% python3 -q
>>> import numpy as np
>>> from numpy import linalg as LA
>>> np.set_printoptions(precision=3, suppress=True, linewidth=160, floatmode="fixed")
>>> def rnd(a):
...     return np.round(a, 3) + 0
... 
>>> X = np.maximum(np.array([[2, 0],
...     [2, 2],
...     [0, 0],
...     [0, 0],
...     [1, 1],
...     [1, 2],
...     [2, 0],
...     [1, 0],
...     [0, 1],
...     [2, 1],
...     [1, 2],
...     [1, 1],
...     [2, 0],
...     [2, 0],
...     [1, 1]]) @ np.array([[3, 3, 9], [5, 5, 1]]) + np.array([1, 5, -2]), 0)
>>> X
array([[ 7, 11, 16],
       [17, 21, 18],
       [ 1,  5,  0],
       [ 1,  5,  0],
       [ 9, 13,  8],
       [14, 18,  9],
       [ 7, 11, 16],
       [ 4,  8,  7],
       [ 6, 10,  0],
       [12, 16, 17],
       [14, 18,  9],
       [ 9, 13,  8],
       [ 7, 11, 16],
       [ 7, 11, 16],
       [ 9, 13,  8]])
>>> Xs = X - X.mean(axis=1)
Traceback (most recent call last):
  File "<python-input-6>", line 1, in <module>
    Xs = X - X.mean(axis=1)
         ~~^~~~~~~~~~~~~~~~
ValueError: operands could not be broadcast together with shapes (15,3) (15,) 
>>> Xs = X - X.mean(axis=0)
>>> left, s, vt = LA.svd(Xs, full_matrices=False)
>>> (np.sign(left[:, 0]) == np.sign(left[0, 0])).astype(int)
array([1, 1, 0, 0, 0, 1, 1, 0, 0, 1, 1, 0, 1, 1, 0])
>>> np.searchsorted(np.cumsum(s ** 2) / (s ** 2).sum(), 0.9) + 1
np.int64(2)
>>> rnd(s)
array([30.147, 16.024,  0.000])
>>> rnd(Xs.mean(axis=0))
array([0.000, 0.000, 0.000])
>>> rng = np.random.default_rng(493)
>>> out = X + rng.integers(-2, 3, (15, 1)) @ rng.integers(-2, 3, (1, 3))
>>> out
array([[ 3,  7, 12],
       [13, 17, 14],
       [-1,  3, -2],
       [-1,  3, -2],
       [ 5,  9,  4],
       [12, 16,  7],
       [11, 15, 20],
       [ 2,  6,  5],
       [ 8, 12,  2],
       [16, 20, 21],
       [16, 20, 11],
       [ 5,  9,  4],
       [ 3,  7, 12],
       [ 9, 13, 18],
       [13, 17, 12]])
>>> LA.matrix_rank(out - X, tol=1e-8)
np.int64(1)
>>> rnd(LA.svd(out - X, compute_uv=False))
array([21.633,  0.000,  0.000])
>>> dist = LA.norm(out[:, None] - out[None], axis=-1)
>>> rnd(dist[3])
array([15.100, 25.456,  0.000,  0.000, 10.392, 20.469, 27.785,  8.185, 13.342, 33.272, 27.331, 10.392, 15.100, 24.495, 24.249])
>>> rnd(dist[:5, :5])
array([[ 0.000, 14.283, 15.100, 15.100,  8.485],
       [14.283,  0.000, 25.456, 25.456, 15.100],
       [15.100, 25.456,  0.000,  0.000, 10.392],
       [15.100, 25.456,  0.000,  0.000, 10.392],
       [ 8.485, 15.100, 10.392, 10.392,  0.000]])
>>> rnd(LA.norm(out - out.mean(axis=0), axis=1))
array([ 7.082,  9.020, 16.534, 16.534,  6.369,  6.600, 11.822,  8.964,  7.222, 16.744, 12.015,  6.369,  7.082,  9.020,  8.134])
>>> np.unravel_index(dist.round(6).argmax(), dist.shape)
(np.int64(2), np.int64(9))
>>> (dist + 1e9 * np.eye(15)).round(6).argmin(axis=1)
array([12, 14,  3,  2, 11, 14, 13,  4,  4,  6, 14,  4,  0,  6,  1])
>>> dist.shape
(15, 15)
>>> Xs = X - X.mean(axis=0)
>>> V = LA.svd(Xs)[2][:1]
>>> out = Xs - Xs @ V.T @ V
>>> rnd(LA.norm(out) / LA.norm(Xs))
np.float64(0.469)
>>> cent = X[[3, 6]].astype(float)
>>> for _ in range(3):
...     idx = LA.norm(X[:, None] - cent, axis=-1).argmin(axis=1)
...     cent = np.array([X[idx == j].mean(axis=0) for j in range(2)])
... 
>>> idx
array([1, 1, 0, 0, 1, 1, 1, 0, 0, 1, 1, 1, 1, 1, 1])
>>> np.abs(cent[1] - cent[0]).argmax()
np.int64(2)
>>> rnd(cent)
array([[ 3.000,  7.000,  1.750],
       [10.182, 14.182, 12.818]])
>>> rnd(cent[1] - cent[0])
array([ 7.182,  7.182, 11.068])
>>> u = np.array([3, -2, 1, -3])
>>> v = np.array([3, 3, 0, 3])
>>> K = np.outer(u, v)
>>> K
array([[ 9,  9,  0,  9],
       [-6, -6,  0, -6],
       [ 3,  3,  0,  3],
       [-9, -9,  0, -9]])
>>> # looks like rank 1
>>> left, s, vt = LA.svd(K)
>>> rnd(s)
array([24.920,  0.000,  0.000,  0.000])
>>> out = left[:, :1] @ np.diag(s[:1]) @ vt[:1]
>>> rnd(LA.norm(K - out, 2)), rnd(s[1])
(np.float64(0.0), np.float64(0.0))
>>> u, v = K[0], K[1]
>>> u @ v
np.int64(-162)
>>> u @ u
np.int64(243)
>>> p = (u @ v) / (u @ u) * u
>>> v - p
array([0.000, 0.000, 0.000, 0.000])
>>> LA.matrix_rank(np.outer(u, v))
np.int64(1)
>>> (v - p) @ u
np.float64(0.0)
>>> rnd(LA.norm(u + v) ** 2 + LA.norm(u - v) ** 2)
np.float64(702.0)
>>> p
array([-6.000, -6.000, -0.000, -6.000])
>>> np.outer(u, v)
array([[-54, -54,   0, -54],
       [-54, -54,   0, -54],
       [  0,   0,   0,   0],
       [-54, -54,   0, -54]])
>>> rk = LA.matrix_rank(K)
>>> rk
np.int64(1)
>>> N = LA.svd(K)[2][rk:].T
>>> [int(LA.matrix_rank(K[:, :j + 1])) for j in range(4)]
[1, 1, 1, 1]
>>> rnd(K @ N)
array([[0.000, 0.000, 0.000],
       [0.000, 0.000, 0.000],
       [0.000, 0.000, 0.000],
       [0.000, 0.000, 0.000]])
>>> rnd(N @ N.T)
array([[ 0.667, -0.333,  0.000, -0.333],
       [-0.333,  0.667,  0.000, -0.333],
       [ 0.000,  0.000,  1.000,  0.000],
       [-0.333, -0.333,  0.000,  0.667]])
>>> LA.matrix_rank(K.T @ K), LA.matrix_rank(K @ K.T)
(np.int64(1), np.int64(1))
>>> np.abs(np.diag(LA.qr(K)[1])) > 1e-9
array([ True, False, False, False])
>>> rnd(K @ LA.pinv(K) @ K)
array([[ 9.000,  9.000,  0.000,  9.000],
       [-6.000, -6.000,  0.000, -6.000],
       [ 3.000,  3.000,  0.000,  3.000],
       [-9.000, -9.000,  0.000, -9.000]])
>>> LA.lstsq(K[:-1].T, K[-1])[2]
np.int32(1)
>>> data = np.load("a.npy")
>>> data
array([[0, 4, 0, 5],
       [0, 0, 5, 0],
       [0, 0, 3, 0]])
>>> T = np.stack([data, 5 * data, data[::-1]])
>>> T.sum(axis=0)
array([[ 0, 24,  3, 30],
       [ 0,  0, 35,  0],
       [ 0,  4, 18,  5]])
>>> rnd(LA.norm(T, axis=(1, 2)))
array([ 8.660, 43.301,  8.660])
>>> LA.lstsq(data[:-1].T, data[-1])[2]
np.int32(2)
>>> np.abs(np.diag(LA.qr(data)[1])) > 1e-9
array([False, False,  True])
>>> rnd(np.trace(LA.pinv(data) @ data))
np.float64(2.0)
>>> try:
...     LA.inv(data)
... except LA.LinAlgError as e:
...     print(e)
... 
Last 2 dimensions of the array must be square
>>> rnd(data @ LA.pinv(data) @ data)
array([[0.000, 4.000, 0.000, 5.000],
       [0.000, 0.000, 5.000, 0.000],
       [0.000, 0.000, 3.000, 0.000]])
>>> rnd(LA.norm(data[1] - data[2]))
np.float64(2.0)
>>> rnd(LA.norm(data, "nuc"))
np.float64(12.234)
>>> rnd(LA.norm(data, axis=0))
array([0.000, 4.000, 5.831, 5.000])
>>> np.argsort(-LA.norm(data, axis=0).round(6), kind="stable")[:3]
array([2, 3, 1])
>>> rnd(LA.norm(data, 2) / LA.norm(data))
np.float64(0.739)
>>> J = np.load("dump.npy")
>>> J
array([[ 7,  1,  7],
       [13,  1, 16],
       [13,  1, 16],
       [ 0,  1,  0],
       [ 1,  1,  0],
       [ 0,  1,  0],
       [ 0,  1,  0],
       [13,  1, 16],
       [ 0,  1,  0],
       [ 0,  1,  0]])
>>> x = np.array([2, 3, 0])
>>> target = J @ x
>>> rnd(LA.solve(J.T @ J, J.T @ target))
array([2.000, 3.000, 0.000])
>>> rnd(LA.pinv(J) @ J)
array([[1.000, 0.000, 0.000],
       [0.000, 1.000, 0.000],
       [0.000, 0.000, 1.000]])
>>> try:
...     LA.solve(J, target)
... except LA.LinAlgError as e:
...     print("failed:", e)
... 
failed: Last 2 dimensions of the array must be square
>>> target = target + 0.1 * rng.normal(size=10)
>>> rnd(target)
array([17.000, 28.958, 29.207,  2.952,  4.974,  2.877,  3.348, 29.046,  3.146,  2.949])
>>> beta, *_ = LA.lstsq(J, target)
>>> rnd(LA.norm(target - J @ beta))
np.float64(0.425)
>>> beta.round()
array([2.000, 3.000, 0.000])
>>> rnd(beta)
array([1.942, 3.052, 0.048])
